$ ipython --no-banner

In [1]: import numpy as np

In [2]: np.set_printoptions(precision=2, suppress=True, linewidth=100)

In [3]: def rnd(a):
   ...:     return np.round(a, 2) + 0
   ...: 

In [4]: M = np.array([[4, 4, 4], [4, 8, 8], [4, 8, 12]])

In [5]: low = np.linalg.cholesky(M)

In [6]: np.linalg.eigvalsh(M).min() > 0
Out[6]: np.True_

In [7]: rnd(M / np.sqrt(np.outer(np.diag(M), np.diag(M))))
Out[7]: 
array([[1.  , 0.71, 0.58],
       [0.71, 1.  , 0.82],
       [0.58, 0.82, 1.  ]])

In [8]: low
Out[8]: 
array([[2., 0., 0.],
       [2., 2., 0.],
       [2., 2., 2.]])

In [9]: rng = np.random.default_rng(262)

In [10]: M2 = M + rng.integers(-2, 3, (3, 1)) @ rng.integers(-2, 3, (1, 3))

In [11]: M2
Out[11]: 
array([[ 4,  4,  6],
       [ 4,  8, 12],
       [ 4,  8, 14]])

In [12]: rnd(np.linalg.svd(M2 - M, compute_uv=False))
Out[12]: array([4.9, 0. , 0. ])

In [13]: np.abs(M2 - M).sum(axis=1)
Out[13]: array([2, 4, 2])

In [14]: np.linalg.matrix_rank(M2 - M, tol=1e-8)
Out[14]: np.int64(1)

In [15]: evals, vecs = np.linalg.eigh(M)

In [16]: rnd(evals)
Out[16]: array([ 1.23,  2.57, 20.2 ])

In [17]: rnd(np.abs(vecs[:, -1]))
Out[17]: array([0.33, 0.59, 0.74])

In [18]: rnd(vecs.T @ vecs)
Out[18]: 
array([[1., 0., 0.],
       [0., 1., 0.],
       [0., 0., 1.]])

In [19]: x0 = np.ones(3)

In [20]: for _ in range(7):
    ...:     x0 = M @ x0
    ...:     x0 /= np.linalg.norm(x0)
    ...:     print(round(x0 @ M @ x0, 2))
    ...: 
20.17
20.2
20.2
20.2
20.2
20.2
20.2

In [21]: rnd(np.linalg.eigvalsh(M)[-1])
Out[21]: np.float64(20.2)

In [22]: labels = rng.permutation(3)

In [23]: M2 = M[:, labels] * rng.choice([-1, 1], 3)

In [24]: M2
Out[24]: 
array([[  4,   4,  -4],
       [  8,   4,  -8],
       [  8,   4, -12]])

In [25]: left, _, vt = np.linalg.svd(M.T @ M2)

In [26]: rnd(np.linalg.lstsq(M, M2)[0])
Out[26]: 
array([[ 0.,  1.,  0.],
       [ 1.,  0.,  0.],
       [ 0.,  0., -1.]])

In [27]: X = np.array([[2, 0, 1, 2, 2, 3, 2],
    ...:     [0, 3, 1, 0, 0, 3, 0],
    ...:     [2, 0, 2, 2, 3, 0, 2],
    ...:     [3, 2, 1, 1, 0, 0, 1],
    ...:     [1, 2, 0, 1, 2, 2, 0],
    ...:     [2, 3, 1, 3, 1, 1, 0],
    ...:     [1, 1, 1, 2, 2, 1, 3],
    ...:     [0, 0, 0, 0, 3, 0, 1],
    ...:     [1, 0, 0, 3, 3, 2, 2]])

In [28]: X[1] = X[3]

In [29]: X
Out[29]: 
array([[2, 0, 1, 2, 2, 3, 2],
       [3, 2, 1, 1, 0, 0, 1],
       [2, 0, 2, 2, 3, 0, 2],
       [3, 2, 1, 1, 0, 0, 1],
       [1, 2, 0, 1, 2, 2, 0],
       [2, 3, 1, 3, 1, 1, 0],
       [1, 1, 1, 2, 2, 1, 3],
       [0, 0, 0, 0, 3, 0, 1],
       [1, 0, 0, 3, 3, 2, 2]])

In [30]: def softmax(z):
    ...:     e = np.exp(z - z.max(axis=-1, keepdims=True))
    ...:     return e / e.sum(axis=-1, keepdims=True)
    ...: 

In [31]: rnd(softmax(X).sum(axis=1))
Out[31]: array([1., 1., 1., 1., 1., 1., 1., 1., 1.])

In [32]: rnd(softmax(X[6] + -2))
Out[32]: array([0.06, 0.06, 0.06, 0.16, 0.16, 0.06, 0.44])

In [33]: rnd(softmax(10 * X[6]))
Out[33]: array([0., 0., 0., 0., 0., 0., 1.])

In [34]: rnd(softmax(X[6]))
Out[34]: array([0.06, 0.06, 0.06, 0.16, 0.16, 0.06, 0.44])

In [35]: scores = X @ X.T / np.sqrt(7)

In [36]: rnd(softmax(scores)[6] @ X)
Out[36]: array([1.44, 0.41, 0.9 , 2.29, 2.42, 1.46, 2.19])

In [37]: M2 = np.c_[X[:, :2] @ np.array([[2, -4], [2, 5]]), np.array([1, 0, 1, 2, 1, 0, 3, 2, 3])]

In [38]: M2
Out[38]: 
array([[ 4, -8,  1],
       [10, -2,  0],
       [ 4, -8,  1],
       [10, -2,  2],
       [ 6,  6,  1],
       [10,  7,  0],
       [ 4,  1,  3],
       [ 0,  0,  2],
       [ 2, -4,  3]])

In [39]: np.linalg.matrix_rank(np.c_[X, M2])
Out[39]: np.int64(8)

In [40]: np.linalg.matrix_rank(M2)
Out[40]: np.int64(3)

In [41]: rnd(np.linalg.norm(M2 - X @ np.linalg.lstsq(X, M2)[0], axis=0))
Out[41]: array([0.  , 0.  , 1.43])

In [42]: M2 = np.array([[-3, -2, 0],
    ...:     [3, 3, 0],
    ...:     [0, 1, 2],
    ...:     [2, -1, 3],
    ...:     [0, -1, 1],
    ...:     [1, 0, -2],
    ...:     [1, 2, 3]])

In [43]: np.einsum("ij,ij->i", X, X)
Out[43]: array([26, 16, 25, 16, 14, 25, 21, 10, 27])

In [44]: np.linalg.matrix_rank(np.vstack([X, M2.T]))
Out[44]: np.int64(7)

In [45]: np.vstack([X, M2.T]).shape
Out[45]: (12, 7)

In [46]: np.einsum("ik,kj->ji", X, M2)
Out[46]: 
array([[ 3,  0,  0,  0,  7, 10,  8,  1,  7],
       [-3,  2, -3,  2,  1,  2,  4, -1, -4],
       [10,  8, 19,  8,  1, 10, 17,  6, 14]])

In [47]: np.einsum("ij->j", X)
Out[47]: array([15, 10,  7, 15, 16,  9, 12])

In [48]: np.diff(X, axis=0)
Out[48]: 
array([[ 1,  2,  0, -1, -2, -3, -1],
       [-1, -2,  1,  1,  3,  0,  1],
       [ 1,  2, -1, -1, -3,  0, -1],
       [-2,  0, -1,  0,  2,  2, -1],
       [ 1,  1,  1,  2, -1, -1,  0],
       [-1, -2,  0, -1,  1,  0,  3],
       [-1, -1, -1, -2,  1, -1, -2],
       [ 1,  0,  0,  3,  0,  2,  1]])

In [49]: np.unravel_index(np.abs(X).argmax(), X.shape)
Out[49]: (np.int64(0), np.int64(5))

In [50]: np.abs(X).max()
Out[50]: np.int64(3)

In [51]: np.linalg.matrix_rank(X)
Out[51]: np.int64(7)

In [52]: X[:, 7]
Traceback (most recent call last):
  Cell In[52], line 1
    X[:, 7]
IndexError: index 7 is out of bounds for axis 1 with size 7


In [53]: np.linalg.rank(X)
Traceback (most recent call last):
  Cell In[53], line 1
    np.linalg.rank(X)
AttributeError: module 'numpy.linalg' has no attribute 'rank'


In [54]: X.sum(axis=1)
Out[54]: array([12,  8, 11,  8,  8, 11, 11,  4, 11])
